% python3 -q
>>> import numpy as np
>>> import numpy.linalg as la
>>> np.set_printoptions(precision=1, suppress=True, linewidth=200)
>>> out = np.array([[2, 3, 1, 2], [3, 3, 3, 2], [1, 2, 1, 1], [3, 1, 3, 1]])
>>> A = np.tril(out)
>>> A
array([[2, 0, 0, 0],
       [3, 3, 0, 0],
       [1, 2, 1, 0],
       [3, 1, 3, 1]])
>>> U, s, Vt = la.svd(A, full_matrices=False)
>>> np.abs(U[:, 0]).round(6).argmax()
np.int64(3)
>>> (s > 1e-8).sum()
np.int64(4)
>>> np.round(Vt @ Vt.T, 1) + 0
array([[1., 0., 0., 0.],
       [0., 1., 0., 0.],
       [0., 0., 1., 0.],
       [0., 0., 0., 1.]])
>>> U.shape, s.shape, Vt.shape
((4, 4), (4,), (4, 4))
>>> np.cumsum(s ** 2) / np.sum(s ** 2)
array([0.8, 0.9, 1. , 1. ])
>>> s
array([6.2, 2.7, 1.7, 0.2])
>>> W0 = np.load("x.npy")
>>> W0
array([[ 0.,  0.,  0.,  0.,  0., -1., -2.],
       [ 0.,  0.,  0.,  0.,  0., -3.,  2.],
       [ 0.,  0.,  0.,  0.,  0.,  3.,  3.],
       [ 0.,  0.,  0.,  0.,  0., -2., -2.],
       [ 0.,  0.,  0.,  0.,  0., -3., -3.],
       [-1., -3.,  3., -2., -3.,  0.,  0.],
       [-2.,  2.,  3., -2., -3.,  0.,  0.]])
>>> round(float(la.eigvalsh(W0).min()), 1)
-7.0
>>> [round(float(la.det(W0[:i, :i])), 2) + 0 for i in range(1, 8)]
[0.0, 0.0, 0.0, 0.0, 0.0, 0.0, 0.0]
>>> [round(float(x), 1) for x in la.svd(W0, compute_uv=False)[:3]]
[7.0, 7.0, 3.6]
>>> la.cond(W0) > 100
np.True_
>>> np.argsort(-la.norm(W0, axis=0).round(6), kind="stable")[:3]
array([5, 6, 2])
>>> u, g = W0[6], W0[5]
>>> u @ u
np.float64(30.0)
>>> pr = (u @ g) / (u @ u) * u
>>> pr
array([-1.2,  1.2,  1.8, -1.2, -1.8,  0. ,  0. ])
>>> np.outer(u, g)
array([[ 2.,  6., -6.,  4.,  6., -0., -0.],
       [-2., -6.,  6., -4., -6.,  0.,  0.],
       [-3., -9.,  9., -6., -9.,  0.,  0.],
       [ 2.,  6., -6.,  4.,  6., -0., -0.],
       [ 3.,  9., -9.,  6.,  9., -0., -0.],
       [-0., -0.,  0., -0., -0.,  0.,  0.],
       [-0., -0.,  0., -0., -0.,  0.,  0.]])
>>> (g - pr) @ u
np.float64(0.0)
>>> la.matrix_rank(np.outer(u, g))
np.int64(1)
>>> r = la.matrix_rank(W0)
>>> r
np.int64(4)
>>> ns = la.svd(W0)[2][r:].T
>>> [int(la.matrix_rank(W0[:, :j + 1])) for j in range(7)]
[1, 2, 2, 2, 2, 3, 4]
>>> np.round(ns @ ns.T, 1) + 0
array([[ 0.9,  0.2,  0.2, -0.1, -0.2,  0. ,  0. ],
       [ 0.2,  0. ,  0. ,  0. ,  0. ,  0. ,  0. ],
       [ 0.2,  0. ,  0.6,  0.2,  0.4,  0. ,  0. ],
       [-0.1,  0. ,  0.2,  0.8, -0.2,  0. ,  0. ],
       [-0.2,  0. ,  0.4, -0.2,  0.6,  0. ,  0. ],
       [ 0. ,  0. ,  0. ,  0. ,  0. ,  0. ,  0. ],
       [ 0. ,  0. ,  0. ,  0. ,  0. ,  0. ,  0. ]])
>>> [int(la.matrix_rank(np.delete(W0, i, axis=0))) for i in range(7)]
[4, 4, 4, 4, 4, 3, 3]
>>> [int(la.matrix_rank(W0[:i])) for i in range(1, len(W0) + 1)]
[1, 2, 2, 2, 2, 3, 4]
>>> K = np.load("data.npy")
>>> K
array([[4., 0., 0., 0., 0., 0.],
       [0., 8., 2., 2., 2., 0.],
       [0., 2., 5., 1., 1., 0.],
       [0., 2., 1., 5., 1., 0.],
       [0., 2., 1., 1., 5., 0.],
       [0., 0., 0., 0., 0., 4.]])
>>> ev, evecs = la.eigh(K)
>>> la.eigvalsh(K + -2 * np.eye(6))
array([2., 2., 2., 2., 2., 9.])
>>> ev
array([ 4.,  4.,  4.,  4.,  4., 11.])
>>> (ev > 1e-8).sum(), (ev < -1e-8).sum()
(np.int64(6), np.int64(0))
>>> np.abs(evecs[:, -1])
array([0. , 0.8, 0.4, 0.4, 0.4, 0. ])
>>> round(ev.sum(), 1), np.trace(K)
(np.float64(31.0), np.float64(31.0))
>>> np.round(evecs.T @ K @ evecs, 1) + 0
array([[ 4.,  0.,  0.,  0.,  0.,  0.],
       [ 0.,  4.,  0.,  0.,  0.,  0.],
       [ 0.,  0.,  4.,  0.,  0.,  0.],
       [ 0.,  0.,  0.,  4.,  0.,  0.],
       [ 0.,  0.,  0.,  0.,  4.,  0.],
       [ 0.,  0.,  0.,  0.,  0., 11.]])
>>> np.unique(ev.round(6) + 0, return_counts=True)[1]
array([5, 1])
>>> la.svd(K, compute_uv=False)
array([11.,  4.,  4.,  4.,  4.,  4.])
>>> ev, evecs = la.eigh(K)
>>> x = np.array([0, 2, 2, -3, 2, 1])
>>> evecs * np.sqrt(ev) @ evecs.T
array([[2. , 0. , 0. , 0. , 0. , 0. ],
       [0. , 2.8, 0.4, 0.4, 0.4, 0. ],
       [0. , 0.4, 2.2, 0.2, 0.2, 0. ],
       [0. , 0.4, 0.2, 2.2, 0.2, 0. ],
       [0. , 0.4, 0.2, 0.2, 2.2, 0. ],
       [0. , 0. , 0. , 0. , 0. , 2. ]])
>>> la.eigvalsh(K[1:, 1:])
array([ 4.,  4.,  4.,  4., 11.])
>>> evecs * np.abs(ev) @ evecs.T
array([[4., 0., 0., 0., 0., 0.],
       [0., 8., 2., 2., 2., 0.],
       [0., 2., 5., 1., 1., 0.],
       [0., 2., 1., 5., 1., 0.],
       [0., 2., 1., 1., 5., 0.],
       [0., 0., 0., 0., 0., 4.]])
>>> x = np.ones(6)
>>> for _ in range(6):
...     x = K @ x
...     x /= la.norm(x)
...     print(round(x @ K @ x, 1))
... 
10.4
10.9
11.0
11.0
11.0
11.0
>>> round(la.eigvalsh(K)[-1], 1)
np.float64(11.0)
>>> q, Rm = la.qr(K)
>>> abs(Rm[0, 0]), round(la.norm(K[:, 0]), 1)
(np.float64(4.0), np.float64(4.0))
>>> round(float(np.trace(q @ q.T)), 1)
6.0
>>> Rm
array([[ 4. ,  0. ,  0. ,  0. ,  0. ,  0. ],
       [ 0. , -8.7, -3.4, -3.4, -3.4,  0. ],
       [ 0. ,  0. , -4.4, -0.7, -0.7,  0. ],
       [ 0. ,  0. ,  0. , -4.3, -0.6,  0. ],
       [ 0. ,  0. ,  0. ,  0. ,  4.3,  0. ],
       [ 0. ,  0. ,  0. ,  0. ,  0. ,  4. ]])
>>> np.abs(np.diag(Rm))
array([4. , 8.7, 4.4, 4.3, 4.3, 4. ])
>>> np.round(q.T @ q, 1) + 0
array([[1., 0., 0., 0., 0., 0.],
       [0., 1., 0., 0., 0., 0.],
       [0., 0., 1., 0., 0., 0.],
       [0., 0., 0., 1., 0., 0.],
       [0., 0., 0., 0., 1., 0.],
       [0., 0., 0., 0., 0., 1.]])
>>> t3 = np.stack([A, 4 * A, A[::-1]])
>>> t3.sum(axis=0)
array([[13,  1,  3,  1],
       [16, 17,  1,  0],
       [ 8, 13,  5,  0],
       [17,  5, 15,  5]])
>>> (t3 @ A.T).shape
(3, 4, 4)
>>> la.norm(t3, axis=(1, 2))
array([ 6.9, 27.7,  6.9])
>>> t3.shape
(3, 4, 4)
>>> F = np.load("sample4.npy")
>>> F
array([[0.1, 0.3],
       [0.3, 0.9]])
>>> np.poly(F)
array([ 1., -1.,  0.])
>>> np.round(la.det(F.T), 1)
np.float64(0.0)
>>> np.round(la.det(F[::-1]), 1)
np.float64(-0.0)
>>> round(la.eigvals(F).sum().real, 1)
np.float64(1.0)
>>> A.ravel(order="F")
array([2, 3, 1, 3, 0, 3, 2, 1, 0, 0, 1, 3, 0, 0, 0, 1])
>>> t3 = A.reshape(4, 2, -1)
>>> np.einsum("ihd,jhd->hij", t3, t3).shape
(2, 4, 4)
>>> np.swapaxes(t3, 1, 2)[3]
array([[3, 3],
       [1, 1]])
>>> M = np.loadtxt("arr.csv", delimiter=",")
>>> M
array([[  9.9,  -3.6,   5.4,  -9.2, -10.6],
       [  9.4,  -5.8,   4.6, -10.1,  -9. ],
       [ 10. ,  -6. ,   4.9,  -8.8, -10.1],
       [ 10.7,  -5.1,   3.5,  -9.3,  -8.9],
       [  9.9,  -5.5,   4.2,  -9.7,  -7.3],
       [ 10.8,  -3.1,   6.2,  -9. , -10.5],
       [  8.2,  -4.4,   4.1, -10.9, -10.1],
       [ 11.3,  -5.9,   6.3,  -8.9, -10.6],
       [  9.3,  -4.6,   3.5,  -9.2,  -9.9],
       [ 11. ,  -4.8,   4.7,  -9.7, -12.4],
       [ 10.1,  -5.2,   2.3, -11.4, -10.1],
       [ 10.7,  -3.8,   5. , -10.8, -10.8],
       [  9.8,  -4.2,   5. ,  -9.8, -10.9],
       [  9.5,  -4.6,   5.9, -11. , -10.2],
       [ 10. ,  -5.5,   5.2,  -9.4, -11.7],
       [  9.2,  -4.8,   7.1,  -9. ,  -8.3],
       [ 10.5,  -6.1,   7.4, -12.6,  -9.2],
       [  8.2,  -5.5,   5. ,  -9.8,  -9.6],
       [ 11.5,  -4.4,   6.5, -10.1, -10.4],
       [ 11.3,  -5.5,   6.9,  -9.2, -10.1],
       [ 10.1,  -6.6,   2.6,  -9.1,  -8.7],
       [  8.7,  -4.6,   4.7, -12.1,  -9.5],
       [  9.3,  -5.4,   4.9, -10.9, -10.9]])
>>> G = W0.T @ W0
>>> np.trace(G), (W0 ** 2).sum()
(np.float64(124.0), np.float64(124.0))
>>> G
array([[  5.,  -1.,  -9.,   6.,   9.,   0.,   0.],
       [ -1.,  13.,  -3.,   2.,   3.,   0.,   0.],
       [ -9.,  -3.,  18., -12., -18.,   0.,   0.],
       [  6.,   2., -12.,   8.,  12.,   0.,   0.],
       [  9.,   3., -18.,  12.,  18.,   0.,   0.],
       [  0.,   0.,   0.,   0.,   0.,  32.,  18.],
       [  0.,   0.,   0.,   0.,   0.,  18.,  30.]])
>>> np.round(la.eigvalsh(G)[::-1], 1) + 0
array([49., 49., 13., 13.,  0.,  0.,  0.])
>>> la.matrix_rank(G)
np.int64(4)
>>> np.allclose(G, G.T)
True
>>> U, s, Vt = la.svd(G, full_matrices=False)
>>> np.allclose(U * s @ Vt, G)
True
>>> (s > 1e-8).sum()
np.int64(4)
>>> np.round(U.T @ U, 1) + 0
array([[1., 0., 0., 0., 0., 0., 0.],
       [0., 1., 0., 0., 0., 0., 0.],
       [0., 0., 1., 0., 0., 0., 0.],
       [0., 0., 0., 1., 0., 0., 0.],
       [0., 0., 0., 0., 1., 0., 0.],
       [0., 0., 0., 0., 0., 1., 0.],
       [0., 0., 0., 0., 0., 0., 1.]])
>>> np.round(U.T @ G @ Vt.T, 1) + 0
array([[49.,  0.,  0.,  0.,  0.,  0.,  0.],
       [ 0., 49.,  0.,  0.,  0.,  0.,  0.],
       [ 0.,  0., 13.,  0.,  0.,  0.,  0.],
       [ 0.,  0.,  0., 13.,  0.,  0.,  0.],
       [ 0.,  0.,  0.,  0.,  0.,  0.,  0.],
       [ 0.,  0.,  0.,  0.,  0.,  0.,  0.],
       [ 0.,  0.,  0.,  0.,  0.,  0.,  0.]])
>>> np.cumsum(s ** 2) / np.sum(s ** 2)
array([0.5, 0.9, 1. , 1. , 1. , 1. , 1. ])
>>> round(np.sqrt((s ** 2).sum()), 1), np.round(la.norm(G), 1)
(np.float64(71.7), np.float64(71.7))
>>> G = np.cov(M, rowvar=False)
>>> np.argsort(-M.std(axis=0).round(6), kind="stable")
array([2, 4, 3, 0, 1])
>>> np.median(M, axis=0)
array([ 10. ,  -5.1,   5. ,  -9.7, -10.1])
>>> M.std(axis=0)
array([0.9, 0.8, 1.3, 1. , 1.1])
>>> la.eigvalsh(G)[::-1]
array([2.1, 1.3, 1.2, 0.7, 0.5])
>>> G.round(1) + 0
array([[ 0.9,  0. ,  0.4,  0.3, -0.3],
       [ 0. ,  0.7,  0.2,  0. , -0.3],
       [ 0.4,  0.2,  1.8,  0. , -0.2],
       [ 0.3,  0. ,  0. ,  1.1,  0. ],
       [-0.3, -0.3, -0.2,  0. ,  1.2]])
>>> x = np.array([2, 2, -1, -2, 2])
>>> h1 = np.maximum(M @ x, 0)
>>> np.flatnonzero(h1 > 1e-9)
array([ 0,  1,  2,  3,  4,  5,  6,  7,  8,  9, 10, 11, 12, 13, 15, 16, 17, 18, 19, 20, 21, 22])
>>> h1
array([ 4.4,  4.8,  0.5,  8.5,  9.4,  6.2,  5.1,  1.1,  4.5,  2.3, 10.1,  8.8,  4. ,  5.5,  0. ,  3.1,  8.2,  0.8,  7.1,  2.9,  5.2,  8.7,  2.9])
>>> np.tanh(M @ x)
array([ 1. ,  1. ,  0.5,  1. ,  1. ,  1. ,  1. ,  0.8,  1. ,  1. ,  1. ,  1. ,  1. ,  1. , -0.7,  1. ,  1. ,  0.7,  1. ,  1. ,  1. ,  1. ,  1. ])
>>> M * (h1 > 1e-9)[:, None]
array([[  9.9,  -3.6,   5.4,  -9.2, -10.6],
       [  9.4,  -5.8,   4.6, -10.1,  -9. ],
       [ 10. ,  -6. ,   4.9,  -8.8, -10.1],
       [ 10.7,  -5.1,   3.5,  -9.3,  -8.9],
       [  9.9,  -5.5,   4.2,  -9.7,  -7.3],
       [ 10.8,  -3.1,   6.2,  -9. , -10.5],
       [  8.2,  -4.4,   4.1, -10.9, -10.1],
       [ 11.3,  -5.9,   6.3,  -8.9, -10.6],
       [  9.3,  -4.6,   3.5,  -9.2,  -9.9],
       [ 11. ,  -4.8,   4.7,  -9.7, -12.4],
       [ 10.1,  -5.2,   2.3, -11.4, -10.1],
       [ 10.7,  -3.8,   5. , -10.8, -10.8],
       [  9.8,  -4.2,   5. ,  -9.8, -10.9],
       [  9.5,  -4.6,   5.9, -11. , -10.2],
       [  0. ,  -0. ,   0. ,  -0. ,  -0. ],
       [  9.2,  -4.8,   7.1,  -9. ,  -8.3],
       [ 10.5,  -6.1,   7.4, -12.6,  -9.2],
       [  8.2,  -5.5,   5. ,  -9.8,  -9.6],
       [ 11.5,  -4.4,   6.5, -10.1, -10.4],
       [ 11.3,  -5.5,   6.9,  -9.2, -10.1],
       [ 10.1,  -6.6,   2.6,  -9.1,  -8.7],
       [  8.7,  -4.6,   4.7, -12.1,  -9.5],
       [  9.3,  -5.4,   4.9, -10.9, -10.9]])
>>> M.T @ h1
array([ 1144.5,  -556.2,   551.5, -1180. , -1108.7])
>>> feats = np.load("block14.npy")
>>> feats
array([[ 2.1,  0. ,  1. ,  1. ,  0. ,  0. ],
       [ 3. ,  1.1, -1. ,  2. ,  3. , -2. ],
       [ 3. ,  1. ,  0.1,  1. , -1. , -1. ],
       [ 3. , -1. ,  2. , -1.9, -3. ,  3. ],
       [ 3. ,  2. ,  1. , -3. ,  3.1, -2. ],
       [ 2. ,  0. ,  1. ,  1. ,  0. ,  0.1]])
>>> q, evecs = la.qr(feats[:, :4])[0], la.qr(feats[:, 4:])[0]
>>> s = la.svd(q.T @ evecs, compute_uv=False)
>>> np.round(la.norm(q @ q.T - evecs @ evecs.T, 2), 1)
np.float64(1.0)
>>> s
array([1. , 0.4])
>>> rng = np.random.default_rng(7143)
>>> lab = rng.permutation(6)
>>> lab
array([3, 5, 4, 1, 2, 0])
>>> out = feats[lab][:, lab]
>>> np.diag(out)
array([-1.9,  0.1,  3.1,  1.1,  0.1,  2.1])
>>> np.sort(np.abs(la.eigvals(out)))
array([0.1, 1.4, 1.4, 3.9, 4.2, 5.5])
>>> round(np.trace(out), 1)
np.float64(4.6)
>>> w1 = np.array([[-1, 1, -2, -1],
...     [-2, -1, -1, 1],
...     [2, 1, -2, -2],
...     [0, -1, -2, 0],
...     [-1, -1, 0, 1],
...     [0, 2, 2, 2]])
>>> c = np.array([-3, 1, -2, 3])
>>> hid = np.maximum(feats @ w1 + c, 0)
>>> hid
array([[ 0. ,  3.1,  0. ,  0. ],
       [ 0. ,  0. ,  0. ,  2.1],
       [ 0. ,  1.1,  0. ,  0. ],
       [ 3. , 17.9,  0. ,  0. ],
       [ 0. ,  0. ,  0. ,  0. ],
       [ 0. ,  3.2,  0. ,  0. ]])
>>> Z = np.array([[-5, -1], [2, 4], [2, -4], [-5, 0]])
>>> w1 @ Z
array([[ 8, 13],
       [ 1,  2],
       [-2, 10],
       [-6,  4],
       [-2, -3],
       [-2,  0]])
>>> hid @ Z
array([[  6.2,  12.4],
       [-10.5,   0. ],
       [  2.2,   4.4],
       [ 20.8,  68.6],
       [  0. ,   0. ],
       [  6.4,  12.8]])
>>> def softmax(z):
...     e = np.exp(z - z.max(axis=-1, keepdims=True))
...     return e / e.sum(axis=-1, keepdims=True)
... 
>>> np.round(softmax(10 * hid[3]), 1) + 0
array([0., 1., 0., 0.])
>>> S = hid @ hid.T / np.sqrt(4)
>>> np.round(softmax(S + np.triu(np.full(S.shape, -np.inf), 1)), 1) + 0
array([[1. , 0. , 0. , 0. , 0. , 0. ],
       [0.1, 0.9, 0. , 0. , 0. , 0. ],
       [0.7, 0.1, 0.2, 0. , 0. , 0. ],
       [0. , 0. , 0. , 1. , 0. , 0. ],
       [0.2, 0.2, 0.2, 0.2, 0.2, 0. ],
       [0. , 0. , 0. , 1. , 0. , 0. ]])
